% python3 -q
>>> import numpy as np
>>> np.set_printoptions(suppress=True, linewidth=160)
>>> M = np.load("data.npy")
>>> M
array([[ -1.7244,  -7.5471,  18.4409],
       [-12.6268, -13.1285,   8.2588],
       [ 17.9854,   0.9965,   8.6908],
       [ 18.799 ,  -6.8108,  -0.4611],
       [  1.5534,  11.1407, -16.537 ],
       [  0.6827, -13.2307, -14.9828],
       [  8.093 , -13.5984,  12.2306],
       [ -2.3486,  -5.2809, -19.1467],
       [  1.4473,   1.1843, -19.9124],
       [ 13.9929,  -8.2051, -11.6994],
       [ -1.4443,  -0.4629,  19.9424],
       [  9.2832,   8.6523, -15.4584],
       [-10.139 ,  15.1843,   8.1631],
       [ 10.6715,  -9.8287,  13.7664],
       [ 19.9638,   1.0782,  -0.5341],
       [-10.0702,  -4.9772, -16.5475],
       [ 12.2733, -14.9173,   5.1809],
       [ 17.4662,  -4.7097,  -8.5294]])
>>> Z = M[[8, 6]].astype(float)
>>> for _ in range(7):
...     z = np.linalg.norm(M[:, None] - Z, axis=-1).argmin(axis=1)
...     Z = np.array([M[z == j].mean(axis=0) for j in range(2)])
... 
>>> z
array([1, 1, 1, 1, 0, 0, 1, 0, 0, 0, 1, 0, 0, 1, 1, 0, 1, 0])
>>> np.bincount(z)
array([9, 9])
>>> np.round(Z[1] - Z[0], 4)
array([ 5.5692, -7.1086, 22.2407])
>>> np.abs(Z[1] - Z[0]).argmax()
np.int64(2)
>>> gram = np.cov(M, rowvar=False)
>>> np.argwhere(np.triu(np.abs(np.corrcoef(M.T)) > 0.8, 1))
array([], shape=(0, 2), dtype=int64)
>>> np.round(np.corrcoef(M.T), 4)
array([[ 1.    , -0.1082,  0.0167],
       [-0.1082,  1.    , -0.2085],
       [ 0.0167, -0.2085,  1.    ]])
>>> round(np.corrcoef(M[:, 1], M[:, 0])[0, 1], 4)
np.float64(-0.1082)
>>> gram.shape
(3, 3)
>>> np.round(M.std(axis=0), 4)
array([10.226 ,  8.4965, 13.4389])
>>> np.round(np.linalg.eigvalsh(gram)[::-1], 4)
array([196.7517, 112.551 ,  69.0851])
>>> z = M[:, 0] > np.median(M[:, 0])
>>> u = M[z].mean(axis=0) - M[~z].mean(axis=0)
>>> ((M - M.mean(axis=0)) @ u > 0).astype(int)
array([0, 0, 1, 1, 0, 0, 1, 0, 0, 1, 0, 0, 0, 1, 1, 0, 1, 1])
>>> round(float((((M - M.mean(axis=0)) @ u > 0) == z).mean()), 4)
0.9444
